% python3 -q
>>> import numpy as np
>>> np.set_printoptions(precision=3, suppress=True, linewidth=140)
>>> mat = np.load("w.npy")
>>> mat
array([[ 3,  4,  5,  6,  7,  8],
       [ 9, 10, 11, 12, 13, 14],
       [15, 16, 17, 18, 19, 20],
       [21, 22, 23, 24, 25, 26],
       [27, 28, 29, 30, 31, 32],
       [33, 34, 35, 36, 37, 38],
       [39, 40, 41, 42, 43, 44]])
>>> # rank 2
>>> B = mat / np.linalg.norm(mat, axis=1, keepdims=True)
>>> G = B @ B.T
>>> G[4]
array([0.971, 0.996, 0.999, 1.   , 1.   , 1.   , 1.   ])
>>> G
array([[1.   , 0.988, 0.979, 0.974, 0.971, 0.968, 0.966],
       [0.988, 1.   , 0.999, 0.997, 0.996, 0.995, 0.994],
       [0.979, 0.999, 1.   , 1.   , 0.999, 0.999, 0.998],
       [0.974, 0.997, 1.   , 1.   , 1.   , 1.   , 1.   ],
       [0.971, 0.996, 0.999, 1.   , 1.   , 1.   , 1.   ],
       [0.968, 0.995, 0.999, 1.   , 1.   , 1.   , 1.   ],
       [0.966, 0.994, 0.998, 1.   , 1.   , 1.   , 1.   ]])
>>> (np.abs(G) > 0.9).astype(int)
array([[1, 1, 1, 1, 1, 1, 1],
       [1, 1, 1, 1, 1, 1, 1],
       [1, 1, 1, 1, 1, 1, 1],
       [1, 1, 1, 1, 1, 1, 1],
       [1, 1, 1, 1, 1, 1, 1],
       [1, 1, 1, 1, 1, 1, 1],
       [1, 1, 1, 1, 1, 1, 1]])
>>> Uu, s, Vh = np.linalg.svd(mat)
>>> np.argmax(s[:-1] / (s[1:] + 1e-6)) + 1
np.int64(2)
>>> s.round(3) + 0
array([171.288,   5.025,   0.   ,   0.   ,   0.   ,   0.   ])
>>> B = Uu[:, :2] @ np.diag(s[:2]) @ Vh[:2]
>>> np.round(np.linalg.norm(mat - B) / np.linalg.norm(mat), 3)
np.float64(0.0)
>>> np.linalg.lstsq(mat[:-1].T, mat[-1])[2]
np.int32(2)
>>> np.unique(mat.round(6), axis=0).shape
(7, 6)
>>> Uu, s, Vh = np.linalg.svd(mat)
>>> vecs = Vh[:(s > 1e-8).sum()]
>>> rng = np.random.default_rng(327237)
>>> x = mat[0] + 3 * mat[3] + rng.integers(2) * np.eye(6)[1]
>>> x
array([66., 71., 74., 78., 82., 86.])
>>> round(np.linalg.norm(x - vecs.T @ vecs @ x), 3)
np.float64(0.84)
>>> np.diag(vecs.T @ vecs)
array([0.524, 0.295, 0.181, 0.181, 0.295, 0.524])
>>> np.allclose(vecs.T @ vecs @ x, x)
False
>>> J = np.loadtxt("x.csv", delimiter=",")
>>> J
array([[-3., -2., -1.,  0.,  1.,  2.,  3.,  4.,  5.,  6.,  7.],
       [ 8.,  9., 10., 11., 12., 13., 14., 15., 16., 17., 18.],
       [19., 20., 21., 22., 23., 24., 25., 26., 27., 28., 29.],
       [30., 31., 32., 33., 34., 35., 36., 37., 38., 39., 40.],
       [41., 42., 43., 44., 45., 46., 47., 48., 49., 50., 51.],
       [52., 53., 54., 55., 56., 57., 58., 59., 60., 61., 62.],
       [63., 64., 65., 66., 67., 68., 69., 70., 71., 72., 73.],
       [74., 75., 76., 77., 78., 79., 80., 81., 82., 83., 84.]])
>>> Uu, s, Vh = np.linalg.svd(J)
>>> vecs = Vh[:(s > 1e-8).sum()]
>>> x = J[5] + 3 * J[2] + rng.integers(2) * np.eye(11)[0]
>>> x
array([109., 113., 117., 121., 125., 129., 133., 137., 141., 145., 149.])
>>> np.allclose(vecs.T @ vecs @ x, x)
True
>>> np.diag(vecs.T @ vecs)
array([0.318, 0.236, 0.173, 0.127, 0.1  , 0.091, 0.1  , 0.127, 0.173, 0.236, 0.318])
